$ python3 -q
>>> import numpy as np
>>> np.set_printoptions(precision=2, suppress=True, linewidth=200)
>>> J = np.load("a.npy")
>>> print(J.round(2) + 0)
[[  0.     6.59   3.81  -0.07  -0.94  -8.74 -14.46   7.47]
 [ 12.93  -3.17   0.95   8.24   3.61  -9.68  -6.16  -3.08]
 [  3.22   2.68   6.05   1.73  11.28 -14.19   2.79   2.58]
 [  2.6    8.58   8.02   1.17   9.58  -2.57   7.91   9.64]
 [ -8.54   1.16   7.24  11.24  -3.71  -8.33  -7.01   3.81]
 [ -6.75  -9.96  -1.34  -6.67  -7.36  11.65  -4.27   1.03]
 [ -4.04  10.83  -5.37   0.74  -2.49  -1.08   4.22  14.56]
 [ -4.48  -5.77   6.14  -1.65  -6.57   8.27  -3.51 -13.5 ]
 [-12.41   2.27   2.64   9.    -4.14   4.58  -9.92   4.04]
 [ -4.86   3.9   -7.44  -8.05 -10.92  -8.56  -3.43  -6.07]
 [ -3.71  -5.19   1.9    3.   -12.82   7.91 -10.94  -0.02]
 [ -0.26  -1.78  -7.07  -3.61   0.93   7.56  -6.4  -15.32]
 [-11.84  -1.56   9.07   1.27  -9.07  -9.07  -2.92   0.78]
 [-10.09  -7.6    0.98   6.56  -2.9   -9.83  -9.44   1.5 ]
 [ -8.72  -9.83  -0.27   4.65  -7.87   1.4   11.42  -3.34]
 [  8.98   0.17  12.99  -5.97   5.35   7.11  -5.13  -3.09]
 [  5.97  -2.51  -0.09 -11.44   9.35  -2.14   9.99  -5.94]
 [ 10.26  -3.04   6.37  -4.72  -6.44  -0.88  13.41  -0.7 ]
 [ -2.62   1.3   -7.74  -3.73   7.58 -11.2   11.56  -1.02]
 [  7.22  -3.98  -0.96  12.44  -6.84   8.23   1.54   7.7 ]
 [ -5.88  -5.79  12.01  -7.21  -8.47  -5.36  -1.09   5.83]
 [ -9.78   9.96   4.23   5.6    1.76   3.81 -10.89   4.43]
 [  7.38   9.06   0.87   0.79  -4.71 -14.42   3.3   -4.59]
 [  0.97  -9.16 -11.3   -1.02   8.78  -4.27  -9.46   1.3 ]
 [  7.22   0.51  -5.68   2.74  -9.94   9.93   3.47   9.92]
 [  0.1   -4.07   8.56  -2.42 -12.49  -5.56   0.21  10.83]
 [ 11.54  -2.92  -0.99  11.75 -10.36   0.53   3.46  -0.06]
 [ -5.94   2.15  -9.87   8.21  -0.02 -13.13  -4.54  -1.53]
 [-10.09  -8.3    3.17  -0.9   -7.27  11.19  -5.6   -3.01]
 [ -6.47  10.49   3.73   6.8   12.46   1.05   4.32  -3.57]
 [ -3.53 -11.56   7.2   -0.43  -2.69  -5.03  -4.76  12.11]
 [ 11.13   2.67   0.41 -12.95  -2.71  -0.47   6.82  -6.87]]
>>> Ac = J - J.mean(axis=0)
>>> evecs = np.linalg.svd(Ac)[2][:2]
>>> out = Ac - Ac @ evecs.T @ evecs
>>> print(np.round(np.cov(Ac @ evecs.T, rowvar=False), 2) + 0)
[[96.57  0.  ]
 [ 0.   78.41]]
>>> print(out.std(axis=0))
[4.9  4.85 6.07 5.2  5.19 4.55 4.84 5.86]
>>> print(round(float(np.linalg.norm(out) / np.linalg.norm(Ac)), 2))
0.75
>>> print(np.linalg.norm(out, axis=1).round(6).argmax())
23
>>> out = np.c_[J[:, :3] @ np.array([[5, -1, -5], [0, -2, 3], [-3, 0, 0]]), np.array([2, 1, 2, 1, 2, 1, 0, 1, 2, 0, 0, 1, 2, 2, 1, 2, 0, 1, 1, 1, 0, 0, 2, 2, 2, 2, 1, 2, 1, 2, 2, 2])]
>>> print(out)
[[-11.44 -13.18  19.77   2.  ]
 [ 61.79  -6.59 -74.16   1.  ]
 [ -2.06  -8.58  -8.04   2.  ]
 [-11.05 -19.77  12.74   1.  ]
 [-64.43   6.21  46.2    2.  ]
 [-29.72  26.66   3.86   1.  ]
 [ -4.09 -17.63  52.68   0.  ]
 [-40.81  16.02   5.06   1.  ]
 [-69.96   7.86  68.88   2.  ]
 [ -1.98  -2.94  36.     0.  ]
 [-24.23  14.09   2.96   0.  ]
 [ 19.88   3.82  -4.02   1.  ]
 [-86.39  14.95  54.52   2.  ]
 [-53.41  25.3   27.67   2.  ]
 [-42.79  28.38  14.13   1.  ]
 [  5.94  -9.32 -44.39   2.  ]
 [ 30.13  -0.96 -37.39   0.  ]
 [ 32.18  -4.17 -60.42   1.  ]
 [ 10.12   0.02  16.98   1.  ]
 [ 38.97   0.74 -48.02   1.  ]
 [-65.41  17.46  12.01   0.  ]
 [-61.62 -10.13  78.79   0.  ]
 [ 34.31 -25.5   -9.75   2.  ]
 [ 38.73  17.35 -32.3    2.  ]
 [ 53.12  -8.24 -34.55   2.  ]
 [-25.18   8.05 -12.72   2.  ]
 [ 60.64  -5.69 -66.45   1.  ]
 [ -0.12   1.65  36.16   2.  ]
 [-59.95  26.69  25.53   1.  ]
 [-43.54 -14.52  63.84   2.  ]
 [-39.28  26.65 -17.01   2.  ]
 [ 54.4  -16.46 -47.62   2.  ]]
>>> print(np.round(np.linalg.lstsq(J, out[:, 0])[0], 2) + 0)
[ 5.  0. -3.  0.  0.  0.  0.  0.]
>>> Ac = J - J.mean(axis=0)
>>> U, sig, VT = np.linalg.svd(Ac, full_matrices=False)
>>> print(sig)
[54.71 49.3  41.01 36.62 35.27 32.65 28.52 28.16]
>>> print(np.abs(U[:, 0]).argmax())
16
>>> print(np.linalg.matrix_rank(Ac))
8
>>> print(np.abs(VT[0]).argmax())
6
>>> Ac = (J - J.mean(axis=0)) / J.std(axis=0)
>>> print(np.argwhere(np.abs(Ac) > 2))
[[ 6  7]
 [ 7  7]
 [11  7]
 [23  2]
 [29  4]
 [31  3]]
>>> print(Ac.std(axis=0))
[1. 1. 1. 1. 1. 1. 1. 1.]
>>> c = np.linalg.lstsq(np.delete(Ac, 5, axis=1), Ac[:, 5])[0]
>>> print(np.abs(c).argmax())
4
>>> print(round(1 - np.var(Ac[:, 5] - np.delete(Ac, 5, axis=1) @ c), 2))
0.12
>>> print(c)
[ 0.02 -0.16  0.03 -0.02 -0.22 -0.05 -0.12]
>>> W0 = np.load("x.npy")
>>> print(W0)
[[-3 -3  0  0  0  0  2]
 [ 3 -3  0  0  0  0  3]
 [ 0  0 -1  0  0  2  0]
 [ 0  0  0  3  2  0  0]
 [ 0  0  0  0 -3  0  0]
 [ 0  0  2  0  0 -3  0]
 [-1 -2  0  0  0  0  0]]
>>> x = np.array([3, 0, -3, -7, 0, 4, -3])
>>> target = W0 @ x
>>> c, lr = np.zeros(7), 1 / np.linalg.norm(W0, 2) ** 2
>>> for i in range(200):
...     c -= lr * W0.T @ (W0 @ c - target)
...     if i % 50 == 0: print(i, round(np.linalg.norm(W0 @ c - target), 2))
... 
0 17.33
50 0.55
100 0.13
150 0.08
>>> print(c.round(2) + 0)
[ 3.    0.   -2.73 -7.    0.    4.17 -3.  ]
>>> M = np.loadtxt("mat.csv", delimiter=",")
>>> print(M)
[[ 0.41 -1.34  0.29 -1.53  0.98  0.99  0.13 -1.   -0.48 -1.19]
 [ 2.32  1.41 -0.34  0.15 -0.06  0.73  0.81 -0.52 -0.21  0.1 ]
 [-0.27 -0.41  1.77  0.23 -1.49 -0.08  1.64 -0.82  0.04  0.07]
 [ 0.89 -0.74  0.17  0.49  0.99 -1.19  0.84  0.58  1.84 -0.76]
 [-0.2   0.11  0.45  1.15  1.29 -0.56  0.85  0.55 -2.04 -0.52]
 [-0.95 -0.15 -0.63  1.54  0.76  1.73  0.6  -0.81  0.81  0.19]
 [ 0.61 -1.67 -0.84 -0.16  0.01 -0.04  0.74  0.39 -0.51  2.03]
 [ 0.75 -0.32  1.97  0.56  0.53  0.99 -1.29  0.77  0.19  0.76]
 [-0.75  1.21  0.67 -1.27  1.48 -0.36  0.69 -0.39  0.45  1.33]
 [-0.41  0.3  -0.09 -0.82 -0.35  1.28  1.08  2.2   0.17 -0.48]]
>>> print(round(float(np.trace(M)), 2))
8.58
>>> print((M + M.T) / 2)
[[ 0.41  0.49  0.01 -0.32  0.39  0.02  0.37 -0.13 -0.61 -0.8 ]
 [ 0.49  1.41 -0.37 -0.3   0.03  0.29 -0.43 -0.42  0.5   0.2 ]
 [ 0.01 -0.37  1.77  0.2  -0.52 -0.35  0.4   0.57  0.36 -0.01]
 [-0.32 -0.3   0.2   0.49  1.07  0.18  0.34  0.57  0.28 -0.79]
 [ 0.39  0.03 -0.52  1.07  1.29  0.1   0.43  0.54 -0.28 -0.44]
 [ 0.02  0.29 -0.35  0.18  0.1   1.73  0.28  0.09  0.23  0.74]
 [ 0.37 -0.43  0.4   0.34  0.43  0.28  0.74 -0.45  0.09  1.56]
 [-0.13 -0.42  0.57  0.57  0.54  0.09 -0.45  0.77 -0.1   1.48]
 [-0.61  0.5   0.36  0.28 -0.28  0.23  0.09 -0.1   0.45  0.75]
 [-0.8   0.2  -0.01 -0.79 -0.44  0.74  1.56  1.48  0.75 -0.48]]
>>> print(round(float(np.abs(np.linalg.eigvals(M)).max()), 2))
3.0
>>> print(np.sort(np.abs(np.linalg.eigvals(M))))
[3. 3. 3. 3. 3. 3. 3. 3. 3. 3.]
>>> out = np.linalg.inv(M)
>>> print(out.round(2) + 0)
[[ 0.05  0.26 -0.03  0.1  -0.02 -0.11  0.07  0.08 -0.08 -0.05]
 [-0.15  0.16 -0.05 -0.08  0.01 -0.02 -0.19 -0.04  0.13  0.03]
 [ 0.03 -0.04  0.2   0.02  0.05 -0.07 -0.09  0.22  0.07 -0.01]
 [-0.17  0.02  0.03  0.05  0.13  0.17 -0.02  0.06 -0.14 -0.09]
 [ 0.11 -0.01 -0.17  0.11  0.14  0.08  0.    0.06  0.16 -0.04]
 [ 0.11  0.08 -0.01 -0.13 -0.06  0.19  0.    0.11 -0.04  0.14]
 [ 0.01  0.09  0.18  0.09  0.09  0.07  0.08 -0.14  0.08  0.12]
 [-0.11 -0.06 -0.09  0.06  0.06 -0.09  0.04  0.09 -0.04  0.24]
 [-0.05 -0.02  0.    0.2  -0.23  0.09 -0.06  0.02  0.05  0.02]
 [-0.13  0.01  0.01 -0.08 -0.06  0.02  0.23  0.08  0.15 -0.05]]
>>> print(np.allclose(out, M.T))
False
>>> print(np.linalg.inv(out))
[[ 0.41 -1.34  0.29 -1.53  0.98  0.99  0.13 -1.   -0.48 -1.19]
 [ 2.32  1.41 -0.34  0.15 -0.06  0.73  0.81 -0.52 -0.21  0.1 ]
 [-0.27 -0.41  1.77  0.23 -1.49 -0.08  1.64 -0.82  0.04  0.07]
 [ 0.89 -0.74  0.17  0.49  0.99 -1.19  0.84  0.58  1.84 -0.76]
 [-0.2   0.11  0.45  1.15  1.29 -0.56  0.85  0.55 -2.04 -0.52]
 [-0.95 -0.15 -0.63  1.54  0.76  1.73  0.6  -0.81  0.81  0.19]
 [ 0.61 -1.67 -0.84 -0.16  0.01 -0.04  0.74  0.39 -0.51  2.03]
 [ 0.75 -0.32  1.97  0.56  0.53  0.99 -1.29  0.77  0.19  0.76]
 [-0.75  1.21  0.67 -1.27  1.48 -0.36  0.69 -0.39  0.45  1.33]
 [-0.41  0.3  -0.09 -0.82 -0.35  1.28  1.08  2.2   0.17 -0.48]]
>>> print(np.round(np.linalg.cond(M), 2))
1.0
>>> print(np.round(np.linalg.det(M) * np.linalg.det(out), 2))
1.0
>>> x = np.array([0, -2, 0, 1, -1, 2, 1, -1, -2, -2])
>>> target = out @ x
>>> c, lr = np.zeros(10), 1 / np.linalg.norm(out, 2) ** 2
>>> for i in range(20):
...     c -= lr * out.T @ (out @ c - target)
...     if i % 5 == 0: print(i, round(np.linalg.norm(out @ c - target), 2))
... 
0 0.0
5 0.0
10 0.0
15 0.0
>>> print(round(float(np.linalg.cond(out)), 2))
1.0
>>> Q, evecs = np.linalg.qr(M[:, :4])[0], np.linalg.qr(M[:, 4:])[0]
>>> sig = np.linalg.svd(Q.T @ evecs, compute_uv=False)
>>> print(round(float(np.linalg.norm(Q @ Q.T - evecs @ evecs.T, 2)), 2))
1.0
>>> print(sig.round(2) + 0)
[0. 0. 0. 0.]
>>> x = np.array([3, 2, 2, -2, 1, -3, 0, 0, 2, -3])
>>> print(M @ x)
[  2.81   5.8    0.05  11.03  -1.34 -10.9   -9.85   0.07   3.55  -1.59]
>>> print(M @ np.ones(10))
[-2.75  4.4   0.68  3.11  1.09  3.1   0.56  4.91  3.06  2.9 ]
>>> print((M @ x).argmax())
3
>>> print((M * x).sum(axis=1))
[  2.81   5.8    0.05  11.03  -1.34 -10.9   -9.85   0.07   3.55  -1.59]
>>> m1 = np.array([[-1.1, -1.2, -0.6, -0.6, 1.3, -0.2, 1.0, 1.0, -1.2, -0.2],
...     [-1.7, 0.8, -1.2, -1.7, -0.8, -0.1, 0.2, -0.9, 1.9, -0.7],
...     [-0.3, -0.9, -1.6, -1.0, -1.0, -0.8, 1.8, -1.3, -0.4, -0.6],
...     [0.4, -0.2, 0.5, -1.6, -0.8, -0.7, -0.1, -0.2, 0.7, 2.1],
...     [1.1, -0.8, 1.2, -0.8, -0.4, 1.6, -0.4, -1.9, -0.6, 0.6],
...     [1.0, -0.3, 1.0, -1.5, -0.8, 1.0, -0.1, 1.4, 0.6, 0.2],
...     [-0.5, 1.0, 0.1, -0.3, 0.6, -0.3, -0.5, 0.9, 0.3, -0.8],
...     [-1.2, 0.2, -0.6, 0.1, 0.4, 0.0, -0.8, -1.2, -1.8, -0.2],
...     [-0.2, -1.9, 0.8, 0.7, -0.1, -2.7, 0.1, 0.4, 0.0, -2.1]])
>>> print(m1)
[[-1.1 -1.2 -0.6 -0.6  1.3 -0.2  1.   1.  -1.2 -0.2]
 [-1.7  0.8 -1.2 -1.7 -0.8 -0.1  0.2 -0.9  1.9 -0.7]
 [-0.3 -0.9 -1.6 -1.  -1.  -0.8  1.8 -1.3 -0.4 -0.6]
 [ 0.4 -0.2  0.5 -1.6 -0.8 -0.7 -0.1 -0.2  0.7  2.1]
 [ 1.1 -0.8  1.2 -0.8 -0.4  1.6 -0.4 -1.9 -0.6  0.6]
 [ 1.  -0.3  1.  -1.5 -0.8  1.  -0.1  1.4  0.6  0.2]
 [-0.5  1.   0.1 -0.3  0.6 -0.3 -0.5  0.9  0.3 -0.8]
 [-1.2  0.2 -0.6  0.1  0.4  0.  -0.8 -1.2 -1.8 -0.2]
 [-0.2 -1.9  0.8  0.7 -0.1 -2.7  0.1  0.4  0.  -2.1]]
>>> x = np.array([2, 4, -1, 5, -4, -1, 0, 4, 4, -3])
>>> h = np.maximum(m1 @ x, 0)
>>> print(np.flatnonzero(h > 1e-9))
[1 5 6 8]
>>> print(np.maximum(m1 @ (3 * x), 0))
[ 0.   5.7  0.   0.   0.   5.7 19.5  0.  17.1]
>>> f, g = m1[1], m1[0]
>>> print(np.round(f @ f, 2))
13.46
>>> pr = (f @ g) / (f @ f) * f
>>> print(round((g - pr) @ f, 2))
-0.0
>>> print(g - pr)
[-1.25 -1.13 -0.71 -0.75  1.23 -0.21  1.02  0.92 -1.03 -0.26]
>>> print(round(float(np.linalg.norm(f + g) ** 2 + np.linalg.norm(f - g) ** 2), 2))
44.08
>>> out = m1 / np.linalg.norm(m1, axis=1, keepdims=True)
>>> gram = out @ out.T
>>> print(gram.round(2) + 0)
[[ 1.   -0.11  0.29 -0.23 -0.31 -0.13  0.09  0.26  0.25]
 [-0.11  1.    0.44  0.18 -0.19 -0.03  0.26  0.01 -0.12]
 [ 0.29  0.44  1.    0.07  0.   -0.25 -0.42  0.17  0.21]
 [-0.23  0.18  0.07  1.    0.29  0.44 -0.3  -0.32 -0.24]
 [-0.31 -0.19  0.    0.29  1.    0.29 -0.61  0.12 -0.34]
 [-0.13 -0.03 -0.25  0.44  0.29  1.    0.05 -0.64 -0.2 ]
 [ 0.09  0.26 -0.42 -0.3  -0.61  0.05  1.   -0.02  0.1 ]
 [ 0.26  0.01  0.17 -0.32  0.12 -0.64 -0.02  1.   -0.07]
 [ 0.25 -0.12  0.21 -0.24 -0.34 -0.2   0.1  -0.07  1.  ]]
>>> print((gram - 2 * np.eye(9)).round(6).argmax(axis=1))
[2 2 1 5 3 3 1 0 0]
>>> print(round(float(np.degrees(np.arccos(np.clip(gram[5, 2], -1, 1)))), 2))
104.69
